>>> import numpy as np
>>> np.set_printoptions(precision=2, suppress=True, linewidth=160, legacy="1.25")
>>> tidy = lambda a: np.round(a, 2) + 0
>>> M2 = np.array([[1, 1]])
>>> K = np.block([[np.zeros((1, 1)), M2], [M2.T, np.zeros((2, 2))]])
>>> K
array([[0., 1., 1.],
       [1., 0., 0.],
       [1., 0., 0.]])
>>> ev, evecs = np.linalg.eigh(K)
>>> x = np.array([2, 1, -1])
>>> (np.sign(evecs[:, -1].round(6)) == np.sign(evecs[0, -1].round(6))).astype(int)
array([1, 1, 1])
>>> tidy(np.linalg.eigvalsh(K[1:, 1:]))
array([0., 0.])
>>> tidy(evecs * np.abs(ev) @ evecs.T)
array([[1.41, 0.  , 0.  ],
       [0.  , 0.71, 0.71],
       [0.  , 0.71, 0.71]])
>>> rng = np.random.default_rng(80462)
>>> ang = rng.uniform(0, 2 * np.pi, 16)
>>> q, _ = np.linalg.qr(np.array([[-0.1, -1.2],
...     [0.5, 0.4],
...     [-0.4, -0.6],
...     [-1.1, 1.1],
...     [-0.1, -1.5],
...     [-0.2, -0.2],
...     [0.6, -0.4],
...     [-0.2, -0.2]]))
>>> J = 20 * np.c_[np.cos(ang), np.sin(ang)] @ q.T
>>> tidy(J)
array([[-10.59,   5.01,  -6.41,   5.93, -13.16,  -2.35,  -1.52,  -2.35],
       [ -4.97,  -2.89,   0.93,  16.17,  -6.45,   0.96,  -7.83,   0.96],
       [ 10.2 ,  -3.62,   5.26,  -8.78,  12.73,   1.79,   3.1 ,   1.79],
       [  9.11,  -1.6 ,   3.48, -12.02,  11.46,   0.95,   4.99,   0.95],
       [  0.36,  -6.44,   4.92,  15.81,   0.11,   2.54,  -8.46,   2.54],
       [  8.74,  -1.07,   2.98, -12.72,  11.02,   0.73,   5.42,   0.73],
       [ -3.34,   7.71,  -6.61, -13.78,  -3.82,  -3.15,   7.84,  -3.15],
       [  0.46,   6.  ,  -4.39, -16.14,   0.9 ,  -2.34,   8.51,  -2.34],
       [  2.71,  -7.48,   6.29,  14.32,   3.03,   3.04,  -8.03,   3.04],
       [ -1.47,  -5.41,   3.69,  16.42,  -2.16,   2.07,  -8.5 ,   2.07],
       [  8.14,  -0.29,   2.25, -13.65,  10.3 ,   0.4 ,   6.  ,   0.4 ],
       [  1.49,  -6.98,   5.61,  15.19,   1.51,   2.79,  -8.3 ,   2.79],
       [ -9.72,   2.62,  -4.39,  10.5 , -12.19,  -1.38,  -4.09,  -1.38],
       [-10.64,   5.56,  -6.83,   4.61, -13.19,  -2.56,  -0.81,  -2.56],
       [ -1.28,   6.88,  -5.48, -15.32,  -1.25,  -2.75,   8.34,  -2.75],
       [ 10.09,  -7.34,   8.03,   0.9 ,  12.4 ,   3.24,  -2.03,   3.24]])
>>> M2 = J / np.sqrt((J ** 2).mean(axis=1, keepdims=True))
>>> np.linalg.matrix_rank(M2) == np.linalg.matrix_rank(J)
True
>>> tidy(M2[5])
array([ 1.24, -0.15,  0.42, -1.8 ,  1.56,  0.1 ,  0.77,  0.1 ])
>>> d = np.linalg.norm(J[:, None] - J[None], axis=-1)
>>> d.shape
(16, 16)
>>> np.linalg.matrix_rank(d ** 2)
3
>>> d.mean(axis=1).argmax()
6
>>> M2 = np.array([[3, -6, -2],
...     [0, -4, 5],
...     [9, -5, 3],
...     [-7, -1, 3],
...     [5, -6, 4],
...     [8, -9, -1],
...     [2, 1, 5],
...     [4, -8, 7]])
>>> np.linalg.matrix_rank(np.vstack([J, M2.T]))
5
>>> tidy(np.einsum("ij,ij->i", J, J))
array([400., 400., 400., 400., 400., 400., 400., 400., 400., 400., 400., 400., 400., 400., 400., 400.])
>>> np.vstack([J, M2.T]).shape
(19, 8)
>>> tidy(np.linalg.norm(J))
80.0
>>> np.count_nonzero(J)
128
>>> tidy(J.sum(axis=0))
array([ 9.27, -9.33,  9.32,  7.44, 11.26,  4.  , -5.38,  4.  ])
>>> np.linalg.matrix_rank(J)
2
>>> np.unravel_index(np.abs(J).argmax(), J.shape)
(9, 3)
>>> Z = J[[2, 3]].astype(float)
>>> for _ in range(6):
...     labels = np.linalg.norm(J[:, None] - Z, axis=-1).argmin(axis=1)
...     Z = np.array([J[labels == j].mean(axis=0) for j in range(2)])
... 
>>> labels
array([0, 0, 1, 1, 0, 1, 1, 1, 0, 0, 1, 0, 0, 0, 1, 1])
>>> np.abs(Z[1] - Z[0]).argmax()
3
>>> tidy(Z)
array([[ -4.11,  -2.  ,   0.47,  12.37,  -5.31,   0.64,  -5.94,   0.64],
       [  5.26,   0.83,   0.69, -11.44,   6.72,  -0.14,   5.27,  -0.14]])
>>> A = np.load("out8.npy")
>>> A
array([[3, 1, 3, 1, 3, 1],
       [1, 1, 1, 1, 1, 1],
       [3, 2, 3, 2, 3, 2],
       [3, 1, 3, 1, 3, 1],
       [1, 1, 1, 1, 1, 1],
       [3, 2, 3, 2, 3, 2]])
>>> tidy(np.linalg.norm(A, 2) / np.linalg.norm(A))
0.99
>>> [round(float(x), 2) for x in np.linalg.svd(A, compute_uv=False)[:3]]
[12.11, 1.85, 0.0]
>>> np.linalg.cond(A) > 100
True
>>> np.argsort(-np.linalg.norm(A, axis=0).round(6), kind="stable")[:3]
array([0, 2, 4])
>>> rk = np.linalg.matrix_rank(A)
>>> rk
2
>>> ns = np.linalg.svd(A)[2][rk:].T
>>> [int(np.linalg.matrix_rank(A[:i])) for i in range(1, len(A) + 1)]
[1, 2, 2, 2, 2, 2]
>>> [int(np.linalg.matrix_rank(A[:, :j + 1])) for j in range(6)]
[1, 2, 2, 2, 2, 2]
>>> tidy(ns @ ns.T)
array([[ 0.67,  0.  , -0.33,  0.  , -0.33,  0.  ],
       [ 0.  ,  0.67,  0.  , -0.33,  0.  , -0.33],
       [-0.33,  0.  ,  0.67,  0.  , -0.33,  0.  ],
       [ 0.  , -0.33,  0.  ,  0.67,  0.  , -0.33],
       [-0.33,  0.  , -0.33,  0.  ,  0.67,  0.  ],
       [ 0.  , -0.33,  0.  , -0.33,  0.  ,  0.67]])
>>> tidy(A @ ns)
array([[0., 0., 0., 0.],
       [0., 0., 0., 0.],
       [0., 0., 0., 0.],
       [0., 0., 0., 0.],
       [0., 0., 0., 0.],
       [0., 0., 0., 0.]])
>>> ns.shape
(6, 4)
>>> left, sig, Vh = np.linalg.svd(A)
>>> np.argmax(sig[:-1] / (sig[1:] + 1e-6)) + 1
2
>>> tidy(sig)
array([12.11,  1.85,  0.  ,  0.  ,  0.  ,  0.  ])
>>> M2 = left[:, :2] @ np.diag(sig[:2]) @ Vh[:2]
>>> tidy(np.linalg.norm(A - M2) / np.linalg.norm(A))
0.0
>>> tidy(M2)
array([[3., 1., 3., 1., 3., 1.],
       [1., 1., 1., 1., 1., 1.],
       [3., 2., 3., 2., 3., 2.],
       [3., 1., 3., 1., 3., 1.],
       [1., 1., 1., 1., 1., 1.],
       [3., 2., 3., 2., 3., 2.]])
>>> tidy(np.abs(A - M2).max())
0.0
>>> tidy(A @ np.linalg.pinv(A) @ A)
array([[3., 1., 3., 1., 3., 1.],
       [1., 1., 1., 1., 1., 1.],
       [3., 2., 3., 2., 3., 2.],
       [3., 1., 3., 1., 3., 1.],
       [1., 1., 1., 1., 1., 1.],
       [3., 2., 3., 2., 3., 2.]])
>>> np.unique(A.round(6), axis=0).shape
(3, 6)
>>> np.linalg.lstsq(A[:-1].T, A[-1])[2]
2
>>> np.abs(np.diag(np.linalg.qr(A)[1])) > 1e-9
array([ True,  True, False, False, False, False])
>>> tidy(np.trace(np.linalg.pinv(A) @ A))
2.0
>>> F = np.array([[0, 1, 1], [1, 0, 1], [1, 1, 0]])
>>> F
array([[0, 1, 1],
       [1, 0, 1],
       [1, 1, 0]])
>>> # symmetric, so the eigenvalues are real
>>> F - F[0]
array([[ 0,  0,  0],
       [ 1, -1,  0],
       [ 1,  0, -1]])
>>> tidy(np.linalg.norm(F))
2.45
>>> np.count_nonzero(F)
6
>>> np.abs(F).max()
1
>>> tidy(np.linalg.svd(F, compute_uv=False))
array([2., 1., 1.])
>>> np.diff(F, axis=0)
array([[ 1, -1,  0],
       [ 0,  1, -1]])
>>> F.sum(axis=1)
array([2, 2, 2])
>>> F.shape
(3, 3)
>>> labels = rng.permutation(3)
>>> labels
array([1, 0, 2])
>>> M2 = F[labels][:, labels]
>>> np.allclose(M2, F)
True
>>> np.diag(M2)
array([0, 0, 0])
>>> np.trace(M2)
0
>>> tidy(np.sort(np.abs(np.linalg.eigvals(M2))))
array([1., 1., 2.])
>>> tidy(np.linalg.det(M2)), tidy(np.linalg.det(F[labels]))
(2.0, -2.0)
>>> arr = np.loadtxt("test8.csv", delimiter=",")
>>> arr
array([[  1.37, -18.64,  -4.62,  -7.78],
       [  2.01,  14.59,   1.85,  -5.35],
       [  3.09,  -8.14,  -8.07,  13.92],
       [  3.12,  -3.87,   2.67, -19.96],
       [  7.34,  -4.68,  -4.52,   5.82],
       [ 10.97,  -4.13,   4.42,  -6.22],
       [ -5.73,  11.97,   2.74,  -2.32],
       [ -2.82,  -4.54,  -2.62,  -0.97],
       [ -5.79,   4.29,   0.75,  -4.75],
       [  3.77,   7.75,  -9.54,  10.3 ],
       [ -4.44,   0.77,  -4.02,   2.71],
       [ -0.98,  -1.95,  -6.81,   1.47],
       [  2.55,  -2.36,  -7.76,  12.13],
       [  4.2 ,  -7.62,  -8.01,   2.02],
       [  2.42, -13.41,  -3.18,   9.02],
       [  1.41,  -1.54,   3.72,  -2.04],
       [ -7.43,   8.65,   4.38,  -7.23],
       [ 11.86,   3.76,   4.71,  -6.94],
       [  0.43,  12.02,   6.43,  -5.07],
       [  1.26,  -7.68,  -0.61,   0.58],
       [ -0.72, -17.22,   8.03,   3.31],
       [  2.38,  -2.14,  -2.52,  -0.33],
       [  0.  ,  11.51,  -5.3 ,   2.16],
       [ -7.06,   4.19,  -4.23,   4.68],
       [ -7.06,   8.78,   1.48,  -2.08],
       [ -0.91,  -1.13,  -7.07,  11.26],
       [  2.56,   5.66,   2.57,  -2.16],
       [ -5.5 ,   7.09,   4.77,  -4.1 ],
       [  3.42,  -2.97,  -0.36,   4.11],
       [  3.32,  -2.64,   0.65,  -1.12],
       [ -5.86,  -5.4 ,  -1.71,   6.4 ],
       [  3.54,   0.35,  -5.18,   3.53],
       [  2.88,  -6.99,  -2.53,   6.66],
       [  2.62, -19.1 ,  -3.12,   8.08],
       [ -8.48,  15.71, -10.39,  -5.25],
       [  4.49,   0.74,  -0.17,  -4.8 ]])
>>> x = np.array([0, -1, -1, 0])
>>> target = arr @ x
>>> beta, lr = np.zeros(4), 1 / np.linalg.norm(arr, 2) ** 2
>>> for i in range(5):
...     beta -= lr * arr.T @ (arr @ beta - target)
...     if i % 1 == 0: print(i, round(np.linalg.norm(arr @ beta - target), 2))
... 
0 17.82
1 15.2
2 12.99
3 11.11
4 9.5
>>> tidy(beta)
array([ 0.07, -0.95, -0.64,  0.23])
>>> Xc = (arr - arr.mean(axis=0)) / arr.std(axis=0)
>>> np.argwhere(np.abs(Xc) > 2)
array([[ 0,  1],
       [ 3,  3],
       [ 5,  0],
       [17,  0],
       [20,  2],
       [33,  1]])
>>> tidy(Xc.std(axis=0))
array([1., 1., 1., 1.])
>>> beta = np.linalg.lstsq(np.delete(Xc, 3, axis=1), Xc[:, 3])[0]
>>> np.abs(beta).argmax()
2
>>> Xc = arr - arr.mean(axis=0)
>>> left, sig, Vh = np.linalg.svd(Xc, full_matrices=False)
>>> tidy(sig ** 2 / (sig ** 2).sum())
array([0.53, 0.28, 0.11, 0.07])
>>> tidy(Xc.mean(axis=0))
array([0., 0., 0., 0.])
>>> tidy(sig)
array([57.13, 41.45, 26.26, 20.87])
>>> np.searchsorted(np.cumsum(sig ** 2) / (sig ** 2).sum(), 0.9) + 1
3
>>> M2 = np.array([[1, 3], [0, 2], [1, 0], [3, 1]])
>>> np.linalg.matrix_rank(np.vstack([arr, M2.T]))
4
>>> np.linalg.matrix_rank(arr @ M2)
2
>>> np.vstack([arr, M2.T]).shape
(38, 4)
>>> M2 = np.array([[0, -1, 0, 1, 3, -4],
...     [5, 2, 5, 1, 0, -2],
...     [0, -3, 2, -3, 2, -4],
...     [-2, -2, -5, 1, -1, 1],
...     [-5, -1, 4, -2, -2, -2],
...     [-5, -4, -4, 1, 2, 3],
...     [-2, 1, -3, -2, -5, 4]])
>>> X = M2.T @ M2
>>> X
array([[ 83,  37,  41,  12,  12, -25],
       [ 37,  36,  23,   4, -18,   4],
       [ 41,  23,  95, -12,   8, -55],
       [ 12,   4, -12,  21,  12,   6],
       [ 12, -18,   8,  12,  47, -31],
       [-25,   4, -55,   6, -31,  66]])
>>> q, R = np.linalg.qr(X)
>>> tidy(q @ R)
array([[ 83.,  37.,  41.,  12.,  12., -25.],
       [ 37.,  36.,  23.,   4., -18.,   4.],
       [ 41.,  23.,  95., -12.,   8., -55.],
       [ 12.,   4., -12.,  21.,  12.,   6.],
       [ 12., -18.,   8.,  12.,  47., -31.],
       [-25.,   4., -55.,   6., -31.,  66.]])
>>> m1 = np.triu(rng.random((4, 4)) < 0.6, 1).astype(int)
>>> m1 = m1 + m1.T
>>> m1
array([[0, 0, 0, 1],
       [0, 0, 0, 1],
       [0, 0, 0, 1],
       [1, 1, 1, 0]])
>>> # row 1 repeats row 0
>>> tidy(np.linalg.det(2 * m1)), tidy(np.linalg.det(m1))
(0.0, 0.0)
>>> tidy(np.poly(m1))
array([ 1.,  0., -3.,  0.,  0.])
>>> tidy(np.linalg.eigvals(m1))
array([-1.73,  0.  ,  1.73,  0.  ])
>>> tidy(np.linalg.det(m1[::-1]))
0.0
>>> tidy(np.linalg.eigvals(m1).sum().real)
0.0
>>> np.einsum("ij,ji->", m1, m1)
6
>>> np.einsum("ii->", m1)
0
>>> M2 = m1 + rng.integers(-2, 3, (4, 2)) @ rng.integers(-2, 3, (2, 4))
>>> M2
array([[-3, -5, -4, -3],
       [-3, -5, -4, -3],
       [-3, -1,  1, -1],
       [ 3,  3,  2,  2]])
>>> np.linalg.matrix_rank(M2 - m1, tol=1e-8)
2
>>> np.abs(M2 - m1).sum(axis=1)
array([16, 16,  7,  7])
>>> tidy(np.linalg.svd(M2 - m1, compute_uv=False))
array([12.23,  3.22,  0.  ,  0.  ])
>>> M2 - m1
array([[-3, -5, -4, -4],
       [-3, -5, -4, -4],
       [-3, -1,  1, -2],
       [ 2,  2,  1,  2]])
>>> left, sig, Vh = np.linalg.svd(m1)
>>> tidy(sig)
array([1.73, 1.73, 0.  , 0.  ])
>>> np.argmax(sig[:-1] / (sig[1:] + 1e-6)) + 1
2
>>> M2 = left[:, :2] @ np.diag(sig[:2]) @ Vh[:2]
>>> np.linalg.matrix_rank(M2)
2
>>> tidy(np.linalg.norm(m1 - M2) / np.linalg.norm(m1))
0.0
>>> tidy(np.abs(m1 - M2).max())
0.0
>>> ev, evecs = np.linalg.eigh(m1)
>>> tidy(evecs @ np.diag(ev) @ evecs.T)
array([[0., 0., 0., 1.],
       [0., 0., 0., 1.],
       [0., 0., 0., 1.],
       [1., 1., 1., 0.]])
>>> tidy(np.linalg.svd(m1, compute_uv=False))
array([1.73, 1.73, 0.  , 0.  ])
>>> tidy(np.abs(evecs[:, -1]))
array([0.41, 0.41, 0.41, 0.71])
>>> tidy(evecs.T @ evecs)
array([[1., 0., 0., 0.],
       [0., 1., 0., 0.],
       [0., 0., 1., 0.],
       [0., 0., 0., 1.]])
>>> tidy(evecs.T @ m1 @ evecs)
array([[-1.73,  0.  ,  0.  ,  0.  ],
       [ 0.  ,  0.  ,  0.  ,  0.  ],
       [ 0.  ,  0.  ,  0.  ,  0.  ],
       [ 0.  ,  0.  ,  0.  ,  1.73]])
>>> (ev > 1e-8).sum(), (ev < -1e-8).sum()
(1, 1)
